$ python3 -q
>>> import numpy as np
>>> np.set_printoptions(precision=2, suppress=True, linewidth=100, floatmode="fixed")
>>> J = np.load("w.npy")
>>> print(J)
[[ 1.90 -0.12 -1.46 -1.46]
 [ 1.02 -0.23  0.96  1.25]
 [-0.12  0.06  0.07 -0.07]
 [ 1.61  0.01 -1.92 -2.00]
 [ 2.35 -0.17 -0.93 -0.78]
 [ 2.09 -0.18 -1.35 -1.50]
 [ 2.01 -0.16 -1.50 -1.32]
 [ 1.94 -0.14 -1.58 -1.51]
 [ 0.51 -0.07  0.58  0.74]
 [ 1.67 -0.27 -0.13  0.32]
 [ 1.32 -0.32 -0.45 -0.47]
 [ 0.79 -0.03  0.97  1.13]
 [ 1.01 -0.09 -0.95 -0.94]
 [ 1.52 -0.13 -2.01 -1.88]
 [ 2.41 -0.20 -1.10 -0.70]
 [ 1.19 -0.18 -0.53 -0.42]
 [-0.09 -0.01 -0.06 -0.10]
 [ 1.74 -0.09 -1.98 -1.82]
 [ 1.26 -0.26 -0.31 -0.36]
 [ 0.80 -0.09 -1.03 -1.05]
 [ 0.89  0.09 -0.95 -1.00]
 [ 2.59 -0.23 -0.90 -0.72]
 [ 0.65  0.06 -1.10 -0.98]
 [ 0.50 -0.02  0.49  0.59]
 [ 0.98  0.16 -1.00 -1.02]]
>>> cen = J - J.mean(axis=0)
>>> evecs = np.linalg.svd(cen)[2][:2]
>>> other = cen - cen @ evecs.T @ evecs
>>> print((cen @ evecs.T).std(axis=0))
[1.30 0.59]
>>> other = np.c_[J[:, :2] @ np.array([[4, 2], [5, 2]]), np.array([-2, 1, -2, -1, -2, 2, 1, -1, -2, 0, -2, 0, 2, -1, 0, -2, -2, 2, -1, 2, -1, 2, -1, -2, -1])]
>>> print(other)
[[ 7.00  3.56 -2.00]
 [ 2.93  1.58  1.00]
 [-0.18 -0.12 -2.00]
 [ 6.49  3.24 -1.00]
 [ 8.55  4.36 -2.00]
 [ 7.46  3.82  2.00]
 [ 7.24  3.70  1.00]
 [ 7.06  3.60 -1.00]
 [ 1.69  0.88 -2.00]
 [ 5.33  2.80  0.00]
 [ 3.68  2.00 -2.00]
 [ 3.01  1.52  0.00]
 [ 3.59  1.84  2.00]
 [ 5.43  2.78 -1.00]
 [ 8.64  4.42  0.00]
 [ 3.86  2.02 -2.00]
 [-0.41 -0.20 -2.00]
 [ 6.51  3.30  2.00]
 [ 3.74  2.00 -1.00]
 [ 2.75  1.42  2.00]
 [ 4.01  1.96 -1.00]
 [ 9.21  4.72  2.00]
 [ 2.90  1.42 -1.00]
 [ 1.90  0.96 -2.00]
 [ 4.72  2.28 -1.00]]
>>> print(np.linalg.matrix_rank(np.c_[J, other]))
5
>>> print(np.linalg.norm(np.linalg.qr(J)[0].T @ other, axis=0) ** 2 / ((other ** 2).sum(axis=0) + 1e-12))
[1.00 1.00 0.04]
>>> print(np.round(np.linalg.norm(other - J @ np.linalg.lstsq(J, other)[0], axis=0), 2) + 0)
[0.00 0.00 7.65]
>>> W0 = np.load("out6.npy")
>>> print(W0)
[[ 5 -4  5 -4]
 [-3  5 -3  5]
 [ 5 -4  5 -4]
 [-3  5 -3  5]]
>>> print(round(float(np.linalg.det(W0)), 2))
0.0
>>> print(np.allclose(W0, W0.T))
False
>>> print((W0 - W0.T) / 2)
[[ 0.00 -0.50  0.00 -0.50]
 [ 0.50  0.00  0.50  0.00]
 [ 0.00 -0.50  0.00 -0.50]
 [ 0.50  0.00  0.50  0.00]]
>>> print(round(np.abs(np.linalg.eigvals(W0)).max(), 2))
16.93
>>> print(np.trace(W0))
20
>>> print(W0 @ W0)
[[ 74 -80  74 -80]
 [-60  74 -60  74]
 [ 74 -80  74 -80]
 [-60  74 -60  74]]
>>> print(np.abs(np.diag(np.linalg.qr(W0)[1])) > 1e-9)
[ True  True False False]
>>> print(np.allclose(W0[:-1].T @ np.linalg.lstsq(W0[:-1].T, W0[-1])[0], W0[-1]))
True
>>> r0 = np.array([-2, 0])
>>> print(np.cross(W0[1, :3], W0[0, :3]))
[ 13   0 -13]
>>> print(np.polyval(r0, W0[1]))
[  6 -10   6 -10]
>>> theta = np.radians(45)
>>> Rm = np.eye(4)
>>> Rm[0, 0] = Rm[1, 1] = np.cos(theta)
>>> Rm[0, 1], Rm[1, 0] = -np.sin(theta), np.sin(theta)
>>> print(Rm)
[[ 0.71 -0.71  0.00  0.00]
 [ 0.71  0.71  0.00  0.00]
 [ 0.00  0.00  1.00  0.00]
 [ 0.00  0.00  0.00  1.00]]
>>> other = W0 @ Rm.T
>>> print(np.allclose(np.linalg.norm(W0, axis=1), np.linalg.norm(other, axis=1)))
True
>>> print(np.abs(other - W0).max(axis=0))
[2.66 4.71 0.00 0.00]
>>> print(other)
[[ 6.36  0.71  5.00 -4.00]
 [-5.66  1.41 -3.00  5.00]
 [ 6.36  0.71  5.00 -4.00]
 [-5.66  1.41 -3.00  5.00]]
>>> print(np.round(np.linalg.svd(W0, compute_uv=False), 2) + 0, np.round(np.linalg.svd(other, compute_uv=False), 2) + 0)
[17.05  3.05  0.00  0.00] [17.05  3.05  0.00  0.00]
>>> print(round(np.linalg.det(Rm), 2), np.round(np.trace(Rm), 2))
1.0 3.41
>>> print(np.allclose(W0 @ W0.T, other @ other.T))
True
>>> F = np.load("x.npy")
>>> print(F)
[[-2.00  5.00 -3.00]
 [ 0.00  2.00 -2.00]
 [ 0.00  3.00 -3.00]]
>>> print(np.unique(F.round(6), axis=0).shape)
(3, 3)
>>> print(np.allclose(F[:-1].T @ np.linalg.lstsq(F[:-1].T, F[-1])[0], F[-1]))
True
>>> print(np.linalg.lstsq(F[:-1].T, F[-1])[2])
2
>>> r = np.linalg.matrix_rank(F)
>>> print(r)
2
>>> null = np.linalg.svd(F)[2][r:].T
>>> print([int(np.linalg.matrix_rank(F[:i])) for i in range(1, len(F) + 1)])
[1, 2, 2]
>>> print(np.allclose(F @ null, 0))
True
>>> print([int(np.linalg.matrix_rank(np.delete(F, i, axis=0))) for i in range(3)])
[1, 2, 2]
>>> print(null.shape)
(3, 1)
>>> X = np.diag(np.array([1, 1, 0, 1]))
>>> print(X)
[[1 0 0 0]
 [0 1 0 0]
 [0 0 0 0]
 [0 0 0 1]]
>>> print([round(float(x), 2) for x in np.linalg.svd(X, compute_uv=False)[:3]])
[1.0, 1.0, 1.0]
>>> print(np.linalg.matrix_rank(X, rtol=0.1))
3
>>> d = np.linalg.norm(J[:, None] - J[None], axis=-1)
>>> print(d.mean(axis=1).argmax())
1
>>> print(d[:5, :5])
[[0.00 3.74 2.90 0.78 0.97]
 [3.74 0.00 1.98 4.39 3.08]
 [2.90 1.98 0.00 3.27 2.77]
 [0.78 4.39 3.27 0.00 1.75]
 [0.97 3.08 2.77 1.75 0.00]]
>>> print(np.flatnonzero(d[6] < d.mean() / 2))
[ 0  4  5  6  7 14 17]
>>> print(np.linalg.matrix_rank(d ** 2))
6
>>> print(d[6].round(6).argsort(kind="stable")[:4])
[6 0 7 5]
>>> arr = np.loadtxt("sample0.csv", delimiter=",")
>>> print(arr)
[[ 0.00  0.00 -3.00  0.00]
 [-1.00  1.00 -1.00  0.00]
 [-3.00  3.00  3.00  0.00]
 [ 0.00  0.00  0.00 -1.00]]
>>> U, sigma, VT = np.linalg.svd(arr)
>>> evecs = VT[:(sigma > 1e-8).sum()]
>>> rng = np.random.default_rng(40)
>>> x0 = arr[1] + -2 * arr[0] + rng.integers(2) * np.eye(4)[1]
>>> print(x0)
[-1.00  2.00  5.00  0.00]
>>> print(np.diag(evecs.T @ evecs))
[0.50 0.50 1.00 1.00]
>>> print(np.round(evecs.T @ evecs, 2) + 0)
[[ 0.50 -0.50  0.00  0.00]
 [-0.50  0.50  0.00  0.00]
 [ 0.00  0.00  1.00  0.00]
 [ 0.00  0.00  0.00  1.00]]
>>> print(round(np.linalg.norm(x0 - evecs.T @ evecs @ x0), 2))
0.71
>>> print(np.allclose(evecs.T @ evecs @ x0, x0))
False
>>> print(np.linalg.matrix_rank(np.vstack([arr, x0])))
4
>>> print(np.linalg.lstsq(arr[:-1].T, arr[-1])[2])
2
>>> print(np.unique(arr.round(6), axis=0).shape)
(4, 4)
>>> print(np.round(np.linalg.det(W0.T), 2))
0.0
>>> print(np.round(np.linalg.eigvals(W0), 2) + 0)
[16.93+0.00j  3.07+0.00j  0.00+0.00j  0.00+0.00j]
>>> print(np.round(np.poly(W0), 2) + 0)
[  1.00 -20.00  52.00   0.00   0.00]
>>> print(round(float(np.linalg.det(2 * W0)), 2), round(float(np.linalg.det(W0)), 2))
0.0 0.0
>>> E = np.loadtxt("data.csv", delimiter=",")
>>> print(E)
[[0.25 0.08 0.42 0.08]
 [0.08 0.03 0.14 0.03]
 [0.42 0.14 0.69 0.14]
 [0.08 0.03 0.14 0.03]]
>>> print(round(float(np.linalg.norm(E, 2) / np.linalg.norm(E)), 2))
1.0
>>> print(np.argsort(-np.linalg.norm(E, axis=0).round(6), kind="stable")[:3])
[2 0 1]
>>> print([round(float(x), 2) for x in np.linalg.svd(E, compute_uv=False)[:3]])
[1.0, 0.0, 0.0]
>>> other = E / np.linalg.norm(E, axis=1, keepdims=True)
>>> C2 = other @ other.T
>>> print(np.round(np.degrees(np.arccos(np.clip(C2[3, 2], -1, 1))), 2))
0.0
>>> print(np.linalg.norm(other, axis=1))
[1.00 1.00 1.00 1.00]
>>> print(C2[3])
[1.00 1.00 1.00 1.00]
>>> M = np.load("test19.npy")
>>> print(M)
[[0 0 0 2 0]
 [0 2 0 0 1]
 [1 0 0 1 0]
 [2 0 0 2 0]
 [0 0 0 0 2]]
>>> U, sigma, VT = np.linalg.svd(M)
>>> print(np.argmax(sigma[:-1] / (sigma[1:] + 1e-6)) + 1)
4
>>> other = U[:, :4] @ np.diag(sigma[:4]) @ VT[:4]
>>> print(np.linalg.matrix_rank(other))
4
>>> print(other.round(2) + 0)
[[0.00 0.00 0.00 2.00 0.00]
 [0.00 2.00 0.00 0.00 1.00]
 [1.00 0.00 0.00 1.00 0.00]
 [2.00 0.00 0.00 2.00 0.00]
 [0.00 0.00 0.00 0.00 2.00]]
>>> U, sigma, VT = np.linalg.svd(M)
>>> evecs = VT[:(sigma > 1e-8).sum()]
>>> x0 = M[4] + -3 * M[3] + rng.integers(2) * np.eye(5)[2]
>>> print(x0)
[-6.00  0.00  1.00 -6.00  2.00]
>>> print(round(float(np.linalg.norm(x0 - evecs.T @ evecs @ x0)), 2))
1.0
>>> print(np.round(evecs.T @ evecs, 2) + 0)
[[1.00 0.00 0.00 0.00 0.00]
 [0.00 1.00 0.00 0.00 0.00]
 [0.00 0.00 0.00 0.00 0.00]
 [0.00 0.00 0.00 1.00 0.00]
 [0.00 0.00 0.00 0.00 1.00]]
>>> other = np.array([[-1, 2], [-4, 3], [1, 8]])
>>> K = np.tile(other, (2, 3))
>>> print(K)
[[-1  2 -1  2 -1  2]
 [-4  3 -4  3 -4  3]
 [ 1  8  1  8  1  8]
 [-1  2 -1  2 -1  2]
 [-4  3 -4  3 -4  3]
 [ 1  8  1  8  1  8]]
>>> x0 = np.array([1, 2, 2, 0, 0, 0])
>>> print((K * x0).sum(axis=1))
[ 1 -6 19  1 -6 19]
>>> print(np.sign((K @ x0).round(6)))
[ 1 -1  1  1 -1  1]
>>> print(np.linalg.norm(K @ x0) <= np.linalg.norm(K, 2) * np.linalg.norm(x0) + 1e-9)
True
>>> print((K @ x0).argmax())
2
>>> print(K @ x0)
[ 1 -6 19  1 -6 19]
>>> print(K @ np.eye(6)[5])
[2.00 3.00 8.00 2.00 3.00 8.00]
>>> print(np.einsum("ij,j->i", K, x0))
[ 1 -6 19  1 -6 19]
>>> print(np.linalg.matrix_rank(K))
2
>>> print(K.sum(axis=1))
[ 3 -3 27  3 -3 27]
>>> print(np.unravel_index(np.abs(K).argmax(), K.shape))
(np.int64(2), np.int64(1))
>>> print(K - K[0])
[[ 0  0  0  0  0  0]
 [-3  1 -3  1 -3  1]
 [ 2  6  2  6  2  6]
 [ 0  0  0  0  0  0]
 [-3  1 -3  1 -3  1]
 [ 2  6  2  6  2  6]]
>>> print([round(float(x), 2) for x in np.linalg.svd(K, compute_uv=False)[:3]])
[21.58, 10.22, 0.0]
>>> print(np.linalg.cond(K) > 100)
True
>>> print(round(float(np.linalg.norm(K, 2) / np.linalg.norm(K)), 2))
0.9
